$ python -q
>>> import numpy as np
>>> np.set_printoptions(suppress=True, linewidth=160)
>>> data = np.load("w.npy")
>>> data
array([[5, 7, 9, 8, 4, 6, 2],
       [4, 3, 7, 8, 6, 7, 7],
       [2, 0, 2, 0, 3, 1, 2],
       [3, 3, 9, 5, 2, 9, 2],
       [1, 1, 9, 4, 5, 2, 0],
       [7, 5, 1, 1, 9, 3, 2],
       [7, 3, 3, 9, 4, 9, 7],
       [3, 7, 5, 3, 2, 6, 5],
       [0, 6, 8, 8, 2, 0, 8],
       [4, 8, 0, 1, 5, 9, 7],
       [6, 8, 2, 9, 6, 2, 7]])
>>> data[8] @ data[3]
np.int64(150)
>>> round(float(np.linalg.norm(data[8] - data[3])), 2)
12.04
>>> round(float(np.linalg.norm(data, "nuc")), 2)
90.91
>>> P = data @ np.linalg.solve(data.T @ data, data.T)
>>> np.linalg.matrix_rank(np.eye(11) - P)
np.int64(4)
>>> np.round(np.diag(P), 2)
array([0.61, 0.51, 0.53, 0.48, 0.63, 0.74, 0.73, 0.51, 0.77, 0.87, 0.63])
>>> np.round(P @ data[:, 1], 2) + 0
array([7., 3., 0., 3., 1., 5., 3., 7., 6., 8., 8.])
>>> A2 = np.c_[data[:, :3] @ np.array([[2, 3, 3], [3, 0, 0], [2, 2, 0]]), np.array([-1, 0, 0, 3, -1, 0, 2, 2, 3, 0, 1])]
>>> A2
array([[49, 33, 15, -1],
       [31, 26, 12,  0],
       [ 8, 10,  6,  0],
       [33, 27,  9,  3],
       [23, 21,  3, -1],
       [31, 23, 21,  0],
       [29, 27, 21,  2],
       [37, 19,  9,  2],
       [34, 16,  0,  3],
       [32, 12, 12,  0],
       [40, 22, 18,  1]])
>>> np.linalg.matrix_rank(np.c_[data, A2])
np.int64(8)
>>> print(np.round(np.linalg.norm(A2 - data @ np.linalg.lstsq(data, A2)[0], axis=0), 2) + 0)
[0.   0.   0.   2.94]
>>> np.round(np.linalg.norm(np.linalg.qr(data)[0].T @ A2, axis=0) ** 2 / ((A2 ** 2).sum(axis=0) + 1e-12), 2)
array([1. , 1. , 1. , 0.7])
>>> x = np.array([2, 0, 2, 1, 1, 0, 1])
>>> a = np.maximum(data @ x, 0)
>>> np.maximum(data @ (3 * x), 0)
array([126, 129,  39,  99,  87,  84, 120,  78, 102,  63, 114])
>>> np.round(np.tanh(data @ x), 2)
array([1., 1., 1., 1., 1., 1., 1., 1., 1., 1., 1.])
>>> np.maximum(data @ x, 0) - np.maximum(-data @ x, 0)
array([42, 43, 13, 33, 29, 28, 40, 26, 34, 21, 38])
>>> np.flatnonzero(a > 1e-9)
array([ 0,  1,  2,  3,  4,  5,  6,  7,  8,  9, 10])
>>> data.T @ a
array([1402, 1669, 1889, 2062, 1541, 1786, 1628])
>>> q, Rm = np.linalg.qr(data)
>>> np.trace(q @ q.T)
np.float64(7.0)
>>> np.round(np.abs(np.diag(Rm)), 2)
array([14.63, 10.05, 15.01,  8.41,  5.76,  8.24,  5.07])
>>> q.shape, Rm.shape
((11, 7), (7, 7))
>>> A = np.array([[-1, -3, 0, 1, -2, 3, -3, 2, -3],
...     [1, 1, 0, 0, 0, 0, 1, 2, 1],
...     [3, 3, 1, -1, -2, 3, 3, -3, 0],
...     [2, 2, 2, 1, 3, 2, -1, 1, -1],
...     [0, 3, -1, 1, -2, 1, 0, -1, -3],
...     [2, 2, 3, -1, 1, 1, -3, -1, 0],
...     [0, 1, 3, -2, 1, -2, 0, 1, 1]])
>>> A[:, 6] = 3 * A[:, 8]
>>> A
array([[-1, -3,  0,  1, -2,  3, -9,  2, -3],
       [ 1,  1,  0,  0,  0,  0,  3,  2,  1],
       [ 3,  3,  1, -1, -2,  3,  0, -3,  0],
       [ 2,  2,  2,  1,  3,  2, -3,  1, -1],
       [ 0,  3, -1,  1, -2,  1, -9, -1, -3],
       [ 2,  2,  3, -1,  1,  1,  0, -1,  0],
       [ 0,  1,  3, -2,  1, -2,  3,  1,  1]])
>>> w1 = np.array([[3, 0, 3, 0, 3],
...     [-3, -3, 2, -3, 0],
...     [3, 2, -2, 2, 0],
...     [1, -3, 3, -1, 2],
...     [0, 3, -3, 0, 1],
...     [-2, -2, 3, -3, -3],
...     [-1, 2, 0, 2, 3],
...     [1, -2, -1, -2, 0],
...     [1, -3, -2, -2, -3]])
>>> b = np.array([1, 2, 2, 0, 0])
>>> H = np.maximum(A @ w1 + b, 0)
>>> np.round((H > 0).mean(axis=0), 2)
array([0.71, 0.29, 0.86, 0.14, 0.43])
>>> np.linalg.matrix_rank(H)
np.int64(5)
>>> H
array([[10,  0, 15,  0,  0],
       [ 1,  0,  3,  0,  9],
       [ 0,  0, 30,  0,  0],
       [ 7,  0,  9,  0,  0],
       [ 0,  0, 29,  0,  0],
       [ 6,  8,  4,  0,  2],
       [ 8, 19,  0, 13,  9]])
>>> Z = np.array([[3, 3], [3, 2], [0, 2], [0, 1], [0, 1]])
>>> print((H @ Z).round(6).argmax(axis=1))
[1 1 1 1 1 1 1]
>>> H @ Z
array([[30, 60],
       [ 3, 18],
       [ 0, 60],
       [21, 39],
       [ 0, 58],
       [42, 44],
       [81, 84]])
>>> t = np.radians(90)
>>> Rm = np.eye(9)
>>> Rm[0, 0] = Rm[2, 2] = np.cos(t)
>>> Rm[0, 2], Rm[2, 0] = -np.sin(t), np.sin(t)
>>> Rm.round(2) + 0
array([[ 0.,  0., -1.,  0.,  0.,  0.,  0.,  0.,  0.],
       [ 0.,  1.,  0.,  0.,  0.,  0.,  0.,  0.,  0.],
       [ 1.,  0.,  0.,  0.,  0.,  0.,  0.,  0.,  0.],
       [ 0.,  0.,  0.,  1.,  0.,  0.,  0.,  0.,  0.],
       [ 0.,  0.,  0.,  0.,  1.,  0.,  0.,  0.,  0.],
       [ 0.,  0.,  0.,  0.,  0.,  1.,  0.,  0.,  0.],
       [ 0.,  0.,  0.,  0.,  0.,  0.,  1.,  0.,  0.],
       [ 0.,  0.,  0.,  0.,  0.,  0.,  0.,  1.,  0.],
       [ 0.,  0.,  0.,  0.,  0.,  0.,  0.,  0.,  1.]])
>>> A2 = A @ Rm.T
>>> np.abs(A2 - A).max(axis=0)
array([5., 0., 3., 0., 0., 0., 0., 0., 0.])
>>> np.allclose(np.linalg.norm(A, axis=1), np.linalg.norm(A2, axis=1))
True
>>> np.round(np.linalg.svd(A, compute_uv=False), 2), np.round(np.linalg.svd(A2, compute_uv=False), 2)
(array([15.27,  8.45,  5.68,  3.99,  3.39,  2.57,  0.19]), array([15.27,  8.45,  5.68,  3.99,  3.39,  2.57,  0.19]))
>>> A2.round(2) + 0
array([[ 0., -3., -1.,  1., -2.,  3., -9.,  2., -3.],
       [ 0.,  1.,  1.,  0.,  0.,  0.,  3.,  2.,  1.],
       [-1.,  3.,  3., -1., -2.,  3.,  0., -3.,  0.],
       [-2.,  2.,  2.,  1.,  3.,  2., -3.,  1., -1.],
       [ 1.,  3.,  0.,  1., -2.,  1., -9., -1., -3.],
       [-3.,  2.,  2., -1.,  1.,  1.,  0., -1.,  0.],
       [-3.,  1.,  0., -2.,  1., -2.,  3.,  1.,  1.]])
>>> np.allclose(A @ A.T, A2 @ A2.T)
True
>>> m1 = np.loadtxt("m.csv", delimiter=",")
>>> m1
array([[ 26.33,   4.88,   5.03,  -2.6 ,  -7.63,   8.52,   5.14,  -1.9 ,  -8.52,  -0.41,   3.99,   2.28],
       [  5.72, -21.33, -12.38,  11.98,   9.07,   1.29,   2.87, -12.32, -11.6 ,  -6.86,   3.07,  11.41],
       [  1.1 ,  -6.21,   1.58,   1.99,   5.05,  22.38,  -7.51, -14.21,  -6.62, -12.52,   0.49,   0.49],
       [  7.15,  21.2 ,  27.03,   5.95,  -9.36, -10.18,   8.82,  10.38,  -3.6 ,  16.89,   4.61,  -6.79],
       [  0.33,   2.66,  -0.41,   0.93,  -2.56, -16.98,   7.27,   8.97,   2.32,   9.32,   0.81,   1.76],
       [ -9.51,  10.08,  12.69,   4.9 ,  -3.4 , -17.4 ,   5.3 ,  10.91,   3.01,  13.96,   0.98,  -3.93],
       [-15.62,  -4.19,   1.27,   7.69,   6.32,  -2.89,  -3.12,  -2.59,   0.6 ,  -0.02,  -0.62,  -1.47],
       [-17.45,   3.21,  16.76,  11.88,   5.27,   3.79,  -3.77,  -5.67,  -4.21,   1.69,   1.5 ,  -5.73],
       [ 13.34,   2.44,  -2.77, -11.51,  -3.83,  22.13,  -6.16,  -5.37,  -0.25, -10.86,  -1.27,  -2.29],
       [  1.42, -15.79, -17.  ,  -2.67,   7.  ,  14.69,  -6.69, -11.93,  -2.12, -14.69,  -1.98,   5.44],
       [  6.09,   3.51,   8.19,   7.94,  -2.16, -14.86,   9.51,   5.2 ,  -5.15,  10.69,   4.13,   1.87],
       [-30.88, -11.77,  -1.87,  10.98,  13.92,   3.23,  -8.74, -10.35,   0.87,  -6.41,  -1.96,  -1.45],
       [  4.66,  18.84,   7.06, -17.36, -11.05,  12.55,  -6.  ,   7.29,   9.68,  -1.18,  -3.79, -10.05],
       [ -9.66, -16.87, -22.59, -11.7 ,  10.23,  33.02, -18.88, -17.71,   5.29, -26.15,  -6.79,   0.65],
       [-10.16, -10.61, -10.49,  -5.08,   7.61,  24.7 , -14.05, -13.61,   1.93, -18.48,  -4.15,  -1.05],
       [  4.57,  11.04,  10.28,  -4.87,  -3.92,  11.21,  -4.14,   0.09,   0.45,  -1.05,  -0.07,  -5.53],
       [-10.21,  -7.6 ,  -9.13,  -4.65,   5.85,  18.47, -11.28,  -9.45,   3.55, -13.85,  -3.67,  -2.37],
       [-15.37,  -4.5 ,   0.49,   5.38,   6.12,   0.3 ,  -4.1 ,  -3.54,   0.91,  -2.19,  -1.04,  -1.51],
       [  9.23,   7.89,   2.22,  -0.54,  -6.38, -20.34,  10.12,  12.09,   1.31,  13.32,   1.69,   1.43]])
>>> np.round(m1.mean(axis=0), 2)
array([-2.05, -0.69,  0.84,  0.45,  1.38,  4.93, -2.39, -2.83, -0.64, -2.57, -0.21, -0.89])
>>> np.unravel_index(np.abs(m1).argmax(), m1.shape)
(np.int64(13), np.int64(5))
>>> np.abs(m1).max()
np.float64(33.02)
>>> round(float(np.linalg.norm(m1)), 2)
150.11
>>> np.linalg.matrix_rank(m1)
np.int64(12)
>>> np.count_nonzero(m1)
np.int64(228)
>>> rng = np.random.default_rng(990)
>>> idx = rng.permutation(12)
>>> A2 = m1[:, idx] * rng.choice([-1, 1], 12)
>>> A2
array([[ -2.28,   5.03,  26.33,  -8.52,  -2.6 ,  -1.9 ,  -8.52,  -4.88,  -3.99,  -0.41,  -5.14,  -7.63],
       [-11.41, -12.38,   5.72,  -1.29,  11.98, -12.32, -11.6 ,  21.33,  -3.07,  -6.86,  -2.87,   9.07],
       [ -0.49,   1.58,   1.1 , -22.38,   1.99, -14.21,  -6.62,   6.21,  -0.49, -12.52,   7.51,   5.05],
       [  6.79,  27.03,   7.15,  10.18,   5.95,  10.38,  -3.6 , -21.2 ,  -4.61,  16.89,  -8.82,  -9.36],
       [ -1.76,  -0.41,   0.33,  16.98,   0.93,   8.97,   2.32,  -2.66,  -0.81,   9.32,  -7.27,  -2.56],
       [  3.93,  12.69,  -9.51,  17.4 ,   4.9 ,  10.91,   3.01, -10.08,  -0.98,  13.96,  -5.3 ,  -3.4 ],
       [  1.47,   1.27, -15.62,   2.89,   7.69,  -2.59,   0.6 ,   4.19,   0.62,  -0.02,   3.12,   6.32],
       [  5.73,  16.76, -17.45,  -3.79,  11.88,  -5.67,  -4.21,  -3.21,  -1.5 ,   1.69,   3.77,   5.27],
       [  2.29,  -2.77,  13.34, -22.13, -11.51,  -5.37,  -0.25,  -2.44,   1.27, -10.86,   6.16,  -3.83],
       [ -5.44, -17.  ,   1.42, -14.69,  -2.67, -11.93,  -2.12,  15.79,   1.98, -14.69,   6.69,   7.  ],
       [ -1.87,   8.19,   6.09,  14.86,   7.94,   5.2 ,  -5.15,  -3.51,  -4.13,  10.69,  -9.51,  -2.16],
       [  1.45,  -1.87, -30.88,  -3.23,  10.98, -10.35,   0.87,  11.77,   1.96,  -6.41,   8.74,  13.92],
       [ 10.05,   7.06,   4.66, -12.55, -17.36,   7.29,   9.68, -18.84,   3.79,  -1.18,   6.  , -11.05],
       [ -0.65, -22.59,  -9.66, -33.02, -11.7 , -17.71,   5.29,  16.87,   6.79, -26.15,  18.88,  10.23],
       [  1.05, -10.49, -10.16, -24.7 ,  -5.08, -13.61,   1.93,  10.61,   4.15, -18.48,  14.05,   7.61],
       [  5.53,  10.28,   4.57, -11.21,  -4.87,   0.09,   0.45, -11.04,   0.07,  -1.05,   4.14,  -3.92],
       [  2.37,  -9.13, -10.21, -18.47,  -4.65,  -9.45,   3.55,   7.6 ,   3.67, -13.85,  11.28,   5.85],
       [  1.51,   0.49, -15.37,  -0.3 ,   5.38,  -3.54,   0.91,   4.5 ,   1.04,  -2.19,   4.1 ,   6.12],
       [ -1.43,   2.22,   9.23,  20.34,  -0.54,  12.09,   1.31,  -7.89,  -1.69,  13.32, -10.12,  -6.38]])
>>> U, _, Vh = np.linalg.svd(m1.T @ A2)
>>> np.round(np.linalg.lstsq(m1, A2)[0], 2) + 0
array([[ 0.,  0.,  1.,  0.,  0.,  0.,  0.,  0.,  0.,  0.,  0.,  0.],
       [ 0.,  0.,  0.,  0.,  0.,  0.,  0., -1.,  0.,  0.,  0.,  0.],
       [ 0.,  1.,  0.,  0.,  0.,  0.,  0.,  0.,  0.,  0.,  0.,  0.],
       [ 0.,  0.,  0.,  0.,  1.,  0.,  0.,  0.,  0.,  0.,  0.,  0.],
       [ 0.,  0.,  0.,  0.,  0.,  0.,  0.,  0.,  0.,  0.,  0.,  1.],
       [ 0.,  0.,  0., -1.,  0.,  0.,  0.,  0.,  0.,  0.,  0.,  0.],
       [ 0.,  0.,  0.,  0.,  0.,  0.,  0.,  0.,  0.,  0., -1.,  0.],
       [ 0.,  0.,  0.,  0.,  0.,  1.,  0.,  0.,  0.,  0.,  0.,  0.],
       [ 0.,  0.,  0.,  0.,  0.,  0.,  1.,  0.,  0.,  0.,  0.,  0.],
       [ 0.,  0.,  0.,  0.,  0.,  0.,  0.,  0.,  0.,  1.,  0.,  0.],
       [ 0.,  0.,  0.,  0.,  0.,  0.,  0.,  0., -1.,  0.,  0.,  0.],
       [-1.,  0.,  0.,  0.,  0.,  0.,  0.,  0.,  0.,  0.,  0.,  0.]])
>>> x = np.array([4, -4, -1, 2, -4, -4, -3, 2, 1, -5, 1, 1])
>>> y = A2 @ x
>>> b, lr = np.zeros(12), 1 / np.linalg.norm(A2, 2) ** 2
>>> for i in range(15):
...     b -= lr * A2.T @ (A2 @ b - y)
...     if i % 5 == 0: print(i, round(np.linalg.norm(A2 @ b - y), 2))
... 
0 96.36
5 46.98
10 26.41
>>> print(np.round(np.linalg.cond(A2), 2))
317.73
>>> W0 = np.load("out0.npy")
>>> W0
array([[-1. ,  1.6, -0.2,  1.1],
       [-0.3,  0.7,  1.1,  0.3],
       [ 0. , -0.1,  0.1, -1.7],
       [-0.2,  0.1, -0.7, -0.5],
       [ 0.3, -1.6,  0.7,  0.1]])
>>> A2 = W0 / np.linalg.norm(W0, axis=1, keepdims=True)
>>> G = A2 @ A2.T
>>> np.round(np.linalg.norm(A2, axis=1), 2)
array([1., 1., 1., 1., 1.])
>>> np.argwhere(np.triu(np.abs(G) > 0.95, 1))
array([], shape=(0, 2), dtype=int64)
>>> (G - 2 * np.eye(5)).round(6).argmax(axis=1)
array([1, 0, 3, 2, 2])
